In [1]: import numpy as np

In [2]: from numpy import linalg as LA

In [3]: np.set_printoptions(precision=2, suppress=True, linewidth=100)

In [4]: K = np.loadtxt("run4.csv", delimiter=",")

In [5]: K
Out[5]: 
array([[-1., -3., -1., -3.],
       [-1.,  1., -2.,  3.],
       [ 1., -1., -3.,  0.],
       [-5.,  1., -9.,  9.]])

In [6]: left, sv, Vt = LA.svd(K)

In [7]: V = Vt[:(sv > 1e-8).sum()]

In [8]: rng = np.random.default_rng(890)

In [9]: vec = K[3] + -1 * K[2] + rng.integers(2) * np.eye(4)[0]

In [10]: vec
Out[10]: array([-6.,  2., -6.,  9.])

In [11]: np.allclose(V.T @ V @ vec, vec)
Out[11]: True

In [12]: V.T @ V
Out[12]: 
array([[ 0.94,  0.18, -0.08, -0.13],
       [ 0.18,  0.46,  0.24,  0.4 ],
       [-0.08,  0.24,  0.89, -0.18],
       [-0.13,  0.4 , -0.18,  0.7 ]])

In [13]: np.diag(V.T @ V)
Out[13]: array([0.94, 0.46, 0.89, 0.7 ])

In [14]: left, sv, Vt = LA.svd(K, full_matrices=False)

In [15]: np.round(np.sqrt((sv ** 2).sum()), 2), round(LA.norm(K), 2)
Out[15]: (np.float64(15.3), np.float64(15.3))

In [16]: np.abs(left[:, 0]).round(6).argmax()
Out[16]: np.int64(3)

In [17]: np.round(sv / sv[0], 2) + 0
Out[17]: array([1.  , 0.33, 0.16, 0.  ])

In [18]: np.allclose(left * sv @ Vt, K)
Out[18]: True

In [19]: np.round(left.T @ left, 2) + 0
Out[19]: 
array([[1., 0., 0., 0.],
       [0., 1., 0., 0.],
       [0., 0., 1., 0.],
       [0., 0., 0., 1.]])

In [20]: data = np.loadtxt("dump.csv", delimiter=",")

In [21]: data
Out[21]: 
array([[ 0.22, -0.3 , -0.3 ],
       [ 0.55, -0.5 , -1.1 ],
       [-1.06,  0.6 ,  1.  ],
       [-1.4 ,  0.7 ,  0.2 ],
       [ 0.57, -0.3 ,  0.1 ],
       [ 2.03, -1.1 , -0.3 ],
       [ 1.89, -0.8 ,  0.1 ],
       [ 0.68, -0.3 , -1.1 ],
       [ 3.39, -1.6 ,  0.8 ],
       [-4.48,  2.1 ,  1.5 ],
       [-2.27,  0.9 , -0.4 ]])

In [22]: hat = data @ LA.solve(data.T @ data, data.T)

In [23]: np.round(LA.eigvalsh(hat), 2) + 0
Out[23]: array([0., 0., 0., 0., 0., 0., 0., 0., 1., 1., 1.])

In [24]: hat @ data[:, 0]
Out[24]: array([ 0.22,  0.55, -1.06, -1.4 ,  0.57,  2.03,  1.89,  0.68,  3.39, -4.48, -2.27])

In [25]: np.round(np.trace(hat), 2)
Out[25]: np.float64(3.0)

In [26]: gram = np.cov(data, rowvar=False)

In [27]: round(np.corrcoef(data[:, 1], data[:, 2])[0, 1], 2)
Out[27]: np.float64(0.4)

In [28]: np.median(data, axis=0)
Out[28]: array([ 0.55, -0.3 ,  0.1 ])

In [29]: gram
Out[29]: 
array([[ 4.86, -2.29, -0.62],
       [-2.29,  1.1 ,  0.35],
       [-0.62,  0.35,  0.67]])

In [30]: gram.shape
Out[30]: (3, 3)

In [31]: np.argsort(-data.std(axis=0).round(6), kind="stable")
Out[31]: array([0, 1, 2])

In [32]: np.argwhere(np.triu(np.abs(np.corrcoef(data.T)) > 0.8, 1))
Out[32]: array([[0, 1]])

In [33]: A = np.load("out9.npy")

In [34]: A
Out[34]: 
array([[ 0,  0,  0],
       [ 0,  2,  2],
       [ 0,  0,  0],
       [ 2, -2,  0],
       [ 0,  2,  2],
       [-1,  0,  2],
       [ 2, -2,  0],
       [ 0,  2,  2],
       [ 1,  2,  0],
       [ 0,  0,  0],
       [ 0,  0,  0],
       [ 2, -2,  0],
       [ 1,  2,  0],
       [ 0,  0,  0],
       [ 3,  0,  0],
       [ 0,  0,  0],
       [ 3,  0,  0],
       [ 0,  0,  0],
       [ 0,  0,  0],
       [ 0,  0,  0],
       [ 1,  2,  0],
       [ 0,  0,  0],
       [ 1,  2,  0]])

In [35]: # rows 0 and 2 are equal

In [36]: hat = A @ LA.solve(A.T @ A, A.T)

In [37]: np.trace(hat)
Out[37]: np.float64(3.0)

In [38]: F = np.array([[1.0, -2.0, -2.0, 2.0],
    ...:     [0.0, 2.0, 0.0, 2.0],
    ...:     [0.0, 1.0, -1.0, 3.0],
    ...:     [0.0, 0.0, -1.0, 2.0]])

In [39]: # rank 3

In [40]: np.round(LA.eigvals(F), 2) + 0
Out[40]: array([1. +0.j  , 1.5+0.87j, 1.5-0.87j, 0. +0.j  ])

In [41]: np.kron(np.eye(2, dtype=int), F)
Out[41]: 
array([[ 1., -2., -2.,  2.,  0., -0., -0.,  0.],
       [ 0.,  2.,  0.,  2.,  0.,  0.,  0.,  0.],
       [ 0.,  1., -1.,  3.,  0.,  0., -0.,  0.],
       [ 0.,  0., -1.,  2.,  0.,  0., -0.,  0.],
       [ 0., -0., -0.,  0.,  1., -2., -2.,  2.],
       [ 0.,  0.,  0.,  0.,  0.,  2.,  0.,  2.],
       [ 0.,  0., -0.,  0.,  0.,  1., -1.,  3.],
       [ 0.,  0., -0.,  0.,  0.,  0., -1.,  2.]])

In [42]: np.einsum("ij,ji->", F, F)
Out[42]: np.float64(4.0)

In [43]: np.round(LA.det(2 * F), 2), np.round(LA.det(F), 2)
Out[43]: (np.float64(0.0), np.float64(0.0))

In [44]: np.round(LA.eigvals(F).sum().real, 2)
Out[44]: np.float64(4.0)

In [45]: idx = rng.permutation(4)

In [46]: idx
Out[46]: array([0, 2, 1, 3])

In [47]: M2 = F[idx][:, idx]

In [48]: np.round(np.sort(np.abs(LA.eigvals(M2))), 2) + 0
Out[48]: array([0.  , 1.  , 1.73, 1.73])

In [49]: m1 = np.array([[8.91, 3.56, 2.81],
    ...:     [-5.63, -2.75, -7.79],
    ...:     [5.1, -5.74, 6.4],
    ...:     [7.81, -1.14, 6.14],
    ...:     [-8.91, 3.02, 3.4],
    ...:     [4.29, 2.79, -8.59],
    ...:     [-1.11, -7.82, 6.13],
    ...:     [1.06, -8.13, -5.72],
    ...:     [-7.21, -1.89, -6.67],
    ...:     [-3.08, 7.3, 6.1],
    ...:     [-4.96, -7.36, -4.61],
    ...:     [-0.62, 8.08, -5.86],
    ...:     [-9.4, -0.68, -3.36],
    ...:     [-5.95, -7.08, 3.81],
    ...:     [9.67, -0.81, 2.42],
    ...:     [8.28, 1.45, -5.41],
    ...:     [-7.67, 1.18, 6.3],
    ...:     [9.44, -1.21, 3.08],
    ...:     [6.7, 6.34, 3.87],
    ...:     [1.45, 9.85, 0.91]])

In [50]: Xc = (m1 - m1.mean(axis=0)) / m1.std(axis=0)

In [51]: np.argwhere(np.abs(Xc) > 2)
Out[51]: array([], shape=(0, 2), dtype=int64)

In [52]: Xc.std(axis=0)
Out[52]: array([1., 1., 1.])

In [53]: coef = LA.lstsq(np.delete(Xc, 2, axis=1), Xc[:, 2])[0]

In [54]: np.abs(coef).argmax()
Out[54]: np.int64(0)

In [55]: np.round(1 - np.var(Xc[:, 2] - np.delete(Xc, 2, axis=1) @ coef), 2)
Out[55]: np.float64(0.03)

In [56]: u = np.array([-1, 1, 2]) + 0.5

In [57]: W0 = np.outer(u, u) / (u @ u)

In [58]: W0
Out[58]: 
array([[ 0.03, -0.09, -0.14],
       [-0.09,  0.26,  0.43],
       [-0.14,  0.43,  0.71]])

In [59]: # symmetric, so the eigenvalues are real

In [60]: left, sv, Vt = LA.svd(W0)

In [61]: V = Vt[:(sv > 1e-8).sum()]

In [62]: vec = W0[1] + 2 * W0[2] + rng.integers(2) * np.eye(3)[2]

In [63]: vec
Out[63]: array([-0.37,  1.11,  2.86])

In [64]: LA.matrix_rank(np.vstack([W0, vec]))
Out[64]: np.int64(2)

In [65]: V.T @ V
Out[65]: 
array([[ 0.03, -0.09, -0.14],
       [-0.09,  0.26,  0.43],
       [-0.14,  0.43,  0.71]])

In [66]: np.diag(V.T @ V)
Out[66]: array([0.03, 0.26, 0.71])

In [67]: J = np.loadtxt("block6.csv", delimiter=",")

In [68]: J
Out[68]: 
array([[ 36. ,  -0.2,  -0.4],
       [-34. ,   0.3,   0. ],
       [ 22. ,   1.5,   0.4]])

In [69]: # column 0 dominates

In [70]: round(LA.norm(J, "nuc"), 2)
Out[70]: np.float64(56.06)

In [71]: np.round(J[2] @ J[0], 2)
Out[71]: np.float64(791.54)

In [72]: LA.norm(J, axis=1).argmax()
Out[72]: np.int64(0)

In [73]: round(LA.norm(J[2], 1), 2), round(LA.norm(J[2], np.inf), 2)
Out[73]: (np.float64(23.9), np.float64(22.0))

In [74]: LA.norm(J, axis=1)
Out[74]: array([36.  , 34.  , 22.05])

In [75]: round(LA.norm(J, 2), 2)
Out[75]: np.float64(54.19)
